$ python -q
>>> import numpy as np
>>> np.set_printoptions(suppress=True, linewidth=200)
>>> J = np.load("dump.npy")
>>> J
array([[ 1.4,  0.6, -0.3, -1.6],
       [ 1.6, -1.9,  3.5, -1.8],
       [ 2.8, -2.7,  3.2, -2.7],
       [ 1.7, -0.8,  2.4, -0.6],
       [ 1.6, -2.9,  3.5, -2.2],
       [ 0.1, -3.2, -1.7, -3.5],
       [ 4.1, -2.7,  5.6, -2.3],
       [ 2.1, -1. ,  1.9, -2. ],
       [ 0.1, -1.2, -2.4, -2.1],
       [ 0.1, -0.4,  0.3, -0.5],
       [ 0.3, -1.1, -1.4, -2.1],
       [ 1.6, -1.2,  2. , -0.5],
       [-1. , -2.3, -3. , -2.8],
       [ 3.8,  0.8,  3.7, -0.7],
       [ 2.4, -4.1,  3.1, -3.8],
       [ 0.2, -2.4, -1. , -2.7],
       [ 1.2,  1.1,  0.5, -0.6],
       [ 4.7, -1.8,  5.3, -2.6],
       [ 3.3, -3.6,  3.8, -3.1],
       [-0.6,  0.1,  0.1, -0.4],
       [ 3.8, -0.8,  4.3, -1.6],
       [ 1.4, -2.1,  0.2, -2.2],
       [ 3.1, -3.5,  4.8, -2.1],
       [ 0.3, -3.1, -1.8, -3.4],
       [ 2. , -0.5,  2.3, -0.6],
       [ 1.4,  1.5,  0.5, -0.7],
       [-0.1, -2. , -2.7, -2.9],
       [ 4.2, -0.3,  5. , -0.8]])
>>> x = np.array([0, 1, 1, 2])
>>> target = J @ x
>>> target.round(1)
array([ -2.9,  -2. ,  -4.9,   0.4,  -3.8, -11.9,  -1.7,  -3.1,  -7.8,  -1.1,  -6.7,  -0.2, -10.9,   3.1,  -8.6,  -8.8,   0.4,  -1.7,  -6. ,  -0.6,   0.3,  -6.3,  -2.9, -11.7,   0.6,   0.6, -10.5,
         3.1])
>>> np.round(np.linalg.solve(J.T @ J, J.T @ target), 1) + 0
array([0., 1., 1., 2.])
>>> np.round(np.linalg.lstsq(J, target)[0], 1) + 0
array([0., 1., 1., 2.])
>>> rng = np.random.default_rng(266)
>>> target = target + 0.3 * rng.normal(size=28)
>>> target.round(1) + 0
array([ -2.5,  -2.3,  -5. ,   0.4,  -4. , -12.1,  -1.9,  -3.6,  -7.4,  -0.7,  -6.5,   0. , -11.1,   3.1,  -8.3,  -8.4,   0.5,  -1.6,  -6.1,  -0.2,   0. ,  -6.4,  -2.9, -11.9,   0.4,   1. , -10.3,
         3.1])
>>> beta, *_ = np.linalg.lstsq(J, target)
>>> [round(float(np.linalg.norm(np.linalg.solve(J.T @ J + lam * np.eye(4), J.T @ target))), 2) for lam in (0, 1, 10, 100)]
[2.41, 2.38, 2.24, 1.45]
>>> lab = J[:, 3] > np.median(J[:, 3])
>>> u = J[lab].mean(axis=0) - J[~lab].mean(axis=0)
>>> lab.astype(int)
array([1, 1, 0, 1, 0, 0, 0, 1, 0, 1, 0, 1, 0, 1, 0, 0, 1, 0, 0, 1, 1, 0, 0, 0, 1, 1, 0, 1])
>>> print(np.round((((J - J.mean(axis=0)) @ u > 0) == lab).mean(), 1))
0.9
>>> u, v = J[27], J[23]
>>> round(float(u @ u), 1)
43.4
>>> round(float(u @ v), 1)
-4.1
>>> pr = (u @ v) / (u @ u) * u
>>> np.round(np.outer(u, v), 1)
array([[  1.3, -13. ,  -7.6, -14.3],
       [ -0.1,   0.9,   0.5,   1. ],
       [  1.5, -15.5,  -9. , -17. ],
       [ -0.2,   2.5,   1.4,   2.7]])
>>> np.round(v - pr, 1)
array([ 0.7, -3.1, -1.3, -3.5])
>>> pr.round(1) + 0
array([-0.4,  0. , -0.5,  0.1])
>>> np.linalg.matrix_rank(np.outer(u, v))
np.int64(1)
>>> m1 = np.load("arr.npy")
>>> m1
array([[ 2, -3,  4,  1,  0],
       [-3,  5, -6, -1,  2],
       [ 4, -6, 12,  4,  4],
       [ 1, -1,  4,  2,  4],
       [ 0,  2,  4,  4, 12]])
>>> u = np.array([0, -4, 5])
>>> print(np.convolve(m1[2], u))
[  0 -16  44 -78  44   4  20]
>>> np.array([np.convolve(row, u, "same") for row in m1])
array([[ -8,  22, -31,  16,   5],
       [ 12, -35,  49, -26, -13],
       [-16,  44, -78,  44,   4],
       [ -4,   9, -21,  12,  -6],
       [  0,  -8,  -6,   4, -28]])
>>> proj = np.triu(np.array([[2, 3, 3, 1, 3],
...     [1, 1, 2, 0, 3],
...     [3, 3, 2, 0, 1],
...     [1, 3, 3, 0, 2],
...     [1, 1, 0, 2, 2]]), 1) + np.eye(5)
>>> B = proj @ m1 @ np.linalg.inv(proj)
>>> B
array([[  6., -19.,  58.,  18.,   3.],
       [  5., -16.,  47.,  14.,   4.],
       [  4., -16.,  36.,   4.,   8.],
       [  1.,   0.,   9.,   9.,  -2.],
       [  0.,   2.,   0.,   4.,  -2.]])
>>> np.round(np.poly(B), 1) + 0
array([   1.,  -33.,  269., -153.,    0.,    0.])
>>> round(float(np.linalg.det(B)), 1)
0.0
>>> u = np.array([-4, -5, 1, 3])
>>> v = np.array([-1, -2, -1, -1])
>>> X = np.outer(u, v)
>>> X
array([[ 4,  8,  4,  4],
       [ 5, 10,  5,  5],
       [-1, -2, -1, -1],
       [-3, -6, -3, -3]])
>>> q, Rm = np.linalg.qr(J)
>>> np.round(q.T @ q, 1) + 0
array([[1., 0., 0., 0.],
       [0., 1., 0., 0.],
       [0., 0., 1., 0.],
       [0., 0., 0., 1.]])
>>> q.round(1) + 0
array([[-0.1,  0.1,  0.3,  0.2],
       [-0.1, -0.1, -0.3,  0.4],
       [-0.2, -0.1,  0. ,  0. ],
       [-0.1,  0. , -0.1, -0.1],
       [-0.1, -0.2, -0.3,  0.3],
       [ 0. , -0.3,  0.2,  0.1],
       [-0.3, -0.1, -0.1, -0.1],
       [-0.2,  0. ,  0.1,  0.2],
       [ 0. , -0.1,  0.4, -0.1],
       [ 0. ,  0. ,  0. ,  0.1],
       [ 0. , -0.1,  0.2,  0.1],
       [-0.1,  0. ,  0. , -0.3],
       [ 0.1, -0.3,  0.2,  0.1],
       [-0.3,  0.3,  0.2,  0. ],
       [-0.2, -0.3, -0.1,  0.2],
       [ 0. , -0.2,  0.1,  0.1],
       [-0.1,  0.2,  0.2,  0.2],
       [-0.4,  0.1,  0. ,  0. ],
       [-0.3, -0.2,  0. , -0.1],
       [ 0. ,  0. , -0.1,  0.4],
       [-0.3,  0.1,  0.1,  0. ],
       [-0.1, -0.2,  0.2, -0.2],
       [-0.3, -0.2, -0.2, -0.2],
       [ 0. , -0.3,  0.3, -0.1],
       [-0.2,  0.1,  0. , -0.1],
       [-0.1,  0.2,  0.2,  0.3],
       [ 0. , -0.2,  0.3,  0. ],
       [-0.3,  0.2,  0. , -0.1]])
>>> np.trace(q @ q.T)
np.float64(4.0)
>>> E = np.load("a.npy")
>>> E
array([[-2, -1, -1,  2,  1],
       [ 0,  1,  1,  4,  3],
       [-2, -1, -1,  2,  1],
       [-1,  0,  0,  3,  2]])
>>> def softmax(z):
...     e = np.exp(z - z.max(axis=-1, keepdims=True))
...     return e / e.sum(axis=-1, keepdims=True)
... 
>>> np.round(softmax(E[0]), 1) + 0
array([0. , 0. , 0. , 0.7, 0.2])
>>> print(np.round(softmax(E[0] + 4), 1) + 0)
[0.  0.  0.  0.7 0.2]
>>> scores = E @ E.T / np.sqrt(5)
>>> np.round(softmax(scores), 1) + 0
array([[0.3, 0.1, 0.3, 0.2],
       [0. , 1. , 0. , 0. ],
       [0.3, 0.1, 0.3, 0.2],
       [0. , 0.8, 0. , 0.1]])
>>> softmax(scores).round(6).argmax(axis=1)
array([0, 1, 0, 1])
>>> np.round(softmax(scores + np.triu(np.full(scores.shape, -np.inf), 1)), 1) + 0
array([[1. , 0. , 0. , 0. ],
       [0. , 1. , 0. , 0. ],
       [0.4, 0.2, 0.4, 0. ],
       [0. , 0.8, 0. , 0.1]])
>>> B = E[0, 0] * E[1:] - np.outer(E[1:, 0], E[0])
>>> B
array([[ 0, -2, -2, -8, -6],
       [ 0,  0,  0,  0,  0],
       [ 0, -1, -1, -4, -3]])
>>> E[:, 0] / E[0, 0]
array([ 1. , -0. ,  1. ,  0.5])
>>> Uu, sigma, Vh = np.linalg.svd(B)
>>> vecs = Vh[:(sigma > 1e-8).sum()]
>>> x = B[0] + -3 * B[2] + rng.integers(2) * np.eye(5)[1]
>>> x
array([0., 2., 1., 4., 3.])
>>> np.allclose(vecs.T @ vecs @ x, x)
False
>>> np.linalg.matrix_rank(np.vstack([B, x]))
np.int64(2)
>>> round(float(np.linalg.norm(x - vecs.T @ vecs @ x)), 1)
1.0
>>> np.round(np.diag(vecs.T @ vecs), 1) + 0
array([0. , 0. , 0. , 0.6, 0.3])
>>> B = E + rng.integers(-2, 3, (4, 2)) @ rng.integers(-2, 3, (2, 5))
>>> B
array([[-2, -5,  1,  4, -3],
       [ 8, -3, -1,  2, -1],
       [-6, -1,  1,  4,  1],
       [-1, -4,  2,  5, -2]])
>>> np.abs(B - E).sum(axis=1)
array([12, 20,  8, 12])
>>> np.round(np.linalg.svd(B - E, compute_uv=False), 1) + 0
array([11.6,  8.5,  0. ,  0. ])
>>> np.linalg.matrix_rank(B - E, tol=1e-8)
np.int64(2)
>>> B = np.array([[0, 0], [3, 1]])
>>> W2 = np.kron(B, E)
>>> np.linalg.matrix_rank(W2)
np.int64(2)
>>> round(np.linalg.norm(W2, 2), 1), np.round(np.linalg.norm(B, 2) * np.linalg.norm(E, 2), 1)
(np.float64(22.7), np.float64(22.7))
>>> u = np.array([-5, -5, 3, 0])
>>> v = np.array([3, 3, 2])
>>> W0 = u[:, None] + v[None, :]
>>> W0
array([[-2, -2, -3],
       [-2, -2, -3],
       [ 6,  6,  5],
       [ 3,  3,  2]])
>>> B = W0 + rng.integers(-2, 3, (4, 2)) @ rng.integers(-2, 3, (2, 3))
>>> B
array([[ 0, -6,  1],
       [-5, -8,  3],
       [ 8, 14, -3],
       [ 5, -1,  6]])
>>> np.round(np.linalg.svd(B - W0, compute_uv=False), 1) + 0
array([16.3,  4.3,  0. ])
>>> B - W0
array([[ 2, -4,  4],
       [-3, -6,  6],
       [ 2,  8, -8],
       [ 2, -4,  4]])
>>> print(np.linalg.matrix_rank(B - W0, tol=1e-8))
2
>>> T = np.stack([W0, 5 * W0, W0[::-1]])
>>> np.einsum("bij,cij->bc", T, T)
array([[ 153,  765, -114],
       [ 765, 3825, -570],
       [-114, -570,  153]])
>>> print((T @ W0.T).shape)
(3, 4, 4)
>>> T.shape
(3, 4, 3)
>>> np.linalg.matrix_rank(T.reshape(3, -1))
np.int64(2)
>>> np.linalg.matrix_rank(T)
array([2, 2, 2])
>>> np.argsort(-np.linalg.norm(W0, axis=0).round(6), kind="stable")[:3]
array([0, 1, 2])
>>> np.linalg.matrix_rank(W0, rtol=0.1)
np.int64(2)
>>> print(W0.sum(axis=0))
[5 5 1]
>>> W0[:, 3]
Traceback (most recent call last):
  File "<python-input-91>", line 1, in <module>
    W0[:, 3]
    ~~^^^^^^
IndexError: index 3 is out of bounds for axis 1 with size 3
>>> np.round(np.linalg.svd(W0, compute_uv=False), 1) + 0
array([12.3,  1.6,  0. ])
>>> np.abs(W0).max()
np.int64(6)
>>> np.count_nonzero(W0)
np.int64(12)
>>> data = np.load("case13.npy")
>>> data.round(1) + 0
array([[0.4, 0.3, 0.4, 0.1],
       [0.3, 0.2, 0.3, 0. ],
       [0.4, 0.3, 0.4, 0.1],
       [0.1, 0. , 0.1, 0. ]])
>>> np.unique(data.round(6), axis=0).shape
(3, 4)
>>> np.abs(np.diag(np.linalg.qr(data)[1])) > 1e-9
array([ True, False, False, False])
>>> np.linalg.lstsq(data[:-1].T, data[-1])[2]
np.int32(1)
>>> W1 = np.array([[3, 1, 1], [0, 0, 1], [2, 3, 2]])
>>> beta = np.array([1, 1, 1])
>>> act = np.maximum(W0 @ W1 + beta, 0)
>>> np.linalg.matrix_rank(act)
np.int64(2)
>>> (act > 0).mean(axis=0)
array([0.5, 0.5, 0.5])
>>> W2 = np.array([[3, 2, 2], [3, 3, 1], [0, 1, 1]])
>>> act @ W2
array([[  0,   0,   0],
       [  0,   0,   0],
       [153, 147, 103],
       [ 72,  69,  49]])
>>> W1 @ W2
array([[12, 10,  8],
       [ 0,  1,  1],
       [15, 15,  9]])
>>> W2 = np.array([[-1, 2, 1], [1, 0, 2], [1, -2, 0]])
>>> A = np.repeat(W2, 21 // 3, axis=0)
>>> A = A + 0.1 * rng.normal(size=A.shape)
>>> print(A.round(1) + 0)
[[-1.   2.1  1.1]
 [-1.   2.1  0.9]
 [-1.1  1.8  0.9]
 [-1.1  2.1  1. ]
 [-1.1  1.8  1.1]
 [-1.   2.   1. ]
 [-1.   2.1  1.1]
 [ 0.9  0.   1.9]
 [ 1.   0.   2. ]
 [ 1.   0.   2. ]
 [ 1.   0.   1.8]
 [ 1.   0.   2. ]
 [ 1.   0.1  1.8]
 [ 1.   0.   1.9]
 [ 0.9 -2.   0. ]
 [ 1.2 -2.   0.1]
 [ 1.  -2.   0. ]
 [ 1.1 -2.2 -0.1]
 [ 1.  -2.  -0.1]
 [ 0.8 -2.  -0.1]
 [ 1.  -2.   0.2]]
>>> B = X + rng.integers(-2, 3, (4, 1)) @ rng.integers(-2, 3, (1, 4))
>>> print(B)
[[ 2 12  8  0]
 [ 5 10  5  5]
 [-1 -2 -1 -1]
 [-5 -2  1 -7]]
>>> np.abs(B - X).sum(axis=1)
array([14,  0,  0, 14])
>>> np.round(np.linalg.svd(B - X, compute_uv=False), 1) + 0
array([10.2,  0. ,  0. ,  0. ])
>>> np.linalg.matrix_rank(B - X, tol=1e-8)
np.int64(1)
>>> np.allclose(B[:-1].T @ np.linalg.lstsq(B[:-1].T, B[-1])[0], B[-1])
True
>>> np.abs(np.diag(np.linalg.qr(B)[1])) > 1e-9
array([ True,  True, False, False])
>>> x = np.array([3, 2, 3])
>>> W0 * x
array([[-6, -4, -9],
       [-6, -4, -9],
       [18, 12, 15],
       [ 9,  6,  6]])
>>> W0 @ np.ones(3)
array([-7., -7., 17.,  8.])
>>> W0 @ np.eye(3)[1]
array([-2., -2.,  6.,  3.])
>>> print(W0 @ (2 * x))
[-38 -38  90  42]
>>> (W0 * x).sum(axis=1)
array([-19, -19,  45,  21])
>>> np.einsum("ij,j->i", W0, x)
array([-19, -19,  45,  21])
>>> W0 @ x
array([-19, -19,  45,  21])
>>> proj = A @ np.linalg.solve(A.T @ A, A.T)
>>> np.round(proj @ A[:, 2], 1) + 0
array([ 1.1,  0.9,  0.9,  1. ,  1.1,  1. ,  1.1,  1.9,  2. ,  2. ,  1.8,  2. ,  1.8,  1.9,  0. ,  0.1,  0. , -0.1, -0.1, -0.1,  0.2])
>>> K = np.array([[-1.0, 1.0, -0.4],
...     [-1.0, 0.9, -0.2],
...     [0.2, 0.8, -0.2],
...     [-1.0, 0.8, -0.1],
...     [-0.4, 1.0, -0.5],
...     [0.9, -1.0, 0.3],
...     [-1.0, 1.0, -0.4],
...     [0.8, -1.0, 0.7],
...     [0.5, -1.0, 0.5],
...     [0.8, -0.1, 0.0],
...     [-1.0, -0.7, 0.3]])
>>> np.round(softmax(K[5] + 5), 1)
array([0.6, 0.1, 0.3])
>>> print(np.round(softmax(10 * K[5]), 1) + 0)
[1. 0. 0.]
>>> np.round(softmax(K).sum(axis=1), 1)
array([1., 1., 1., 1., 1., 1., 1., 1., 1., 1., 1.])
>>> scores = K @ K.T / np.sqrt(3)
>>> print(np.round(softmax(scores)[5] @ K, 1))
[ 0.4 -0.5  0.3]
>>> np.round(softmax(scores + np.triu(np.full(scores.shape, -np.inf), 1)), 1) + 0
array([[1. , 0. , 0. , 0. , 0. , 0. , 0. , 0. , 0. , 0. , 0. ],
       [0.5, 0.5, 0. , 0. , 0. , 0. , 0. , 0. , 0. , 0. , 0. ],
       [0.3, 0.3, 0.3, 0. , 0. , 0. , 0. , 0. , 0. , 0. , 0. ],
       [0.3, 0.3, 0.1, 0.3, 0. , 0. , 0. , 0. , 0. , 0. , 0. ],
       [0.2, 0.2, 0.2, 0.2, 0.2, 0. , 0. , 0. , 0. , 0. , 0. ],
       [0.1, 0.1, 0.1, 0.1, 0.1, 0.6, 0. , 0. , 0. , 0. , 0. ],
       [0.2, 0.2, 0.1, 0.2, 0.1, 0. , 0.2, 0. , 0. , 0. , 0. ],
       [0. , 0. , 0.1, 0. , 0. , 0.3, 0. , 0.4, 0. , 0. , 0. ],
       [0. , 0. , 0.1, 0. , 0. , 0.2, 0. , 0.3, 0.2, 0. , 0. ],
       [0.1, 0.1, 0.1, 0.1, 0.1, 0.2, 0.1, 0.2, 0.1, 0.1, 0. ],
       [0.1, 0.1, 0.1, 0.1, 0.1, 0.1, 0.1, 0.1, 0.1, 0.1, 0.2]])
>>> softmax(scores).round(6).argmax(axis=1)
array([ 0,  0,  4,  0,  0,  7,  0,  7,  7,  5, 10])
>>> x = np.array([4, 9, 9])
>>> target = K @ x
>>> np.round(np.linalg.solve(K.T @ K, K.T @ target), 1)
array([4., 9., 9.])
>>> np.round(np.linalg.lstsq(K, target)[0], 1)
array([4., 9., 9.])
>>> np.round(np.linalg.pinv(K) @ K, 1) + 0
array([[1., 0., 0.],
       [0., 1., 0.],
       [0., 0., 1.]])
>>> target = target + 0.3 * rng.normal(size=11)
>>> target.round(1)
array([ 1.4,  1.7,  5.9,  2.5,  2.8, -3. ,  1.8,  1. , -2.8,  2.6, -7.6])
>>> beta, *_ = np.linalg.lstsq(K, target)
>>> [round(float(np.linalg.norm(np.linalg.solve(K.T @ K + lam * np.eye(3), K.T @ target))), 2) for lam in (0, 1, 10, 100)]
[13.7, 4.64, 1.47, 0.23]
>>> round(np.linalg.norm(target - K @ beta), 1)
np.float64(1.0)
>>> print(beta.round())
[4. 9. 9.]
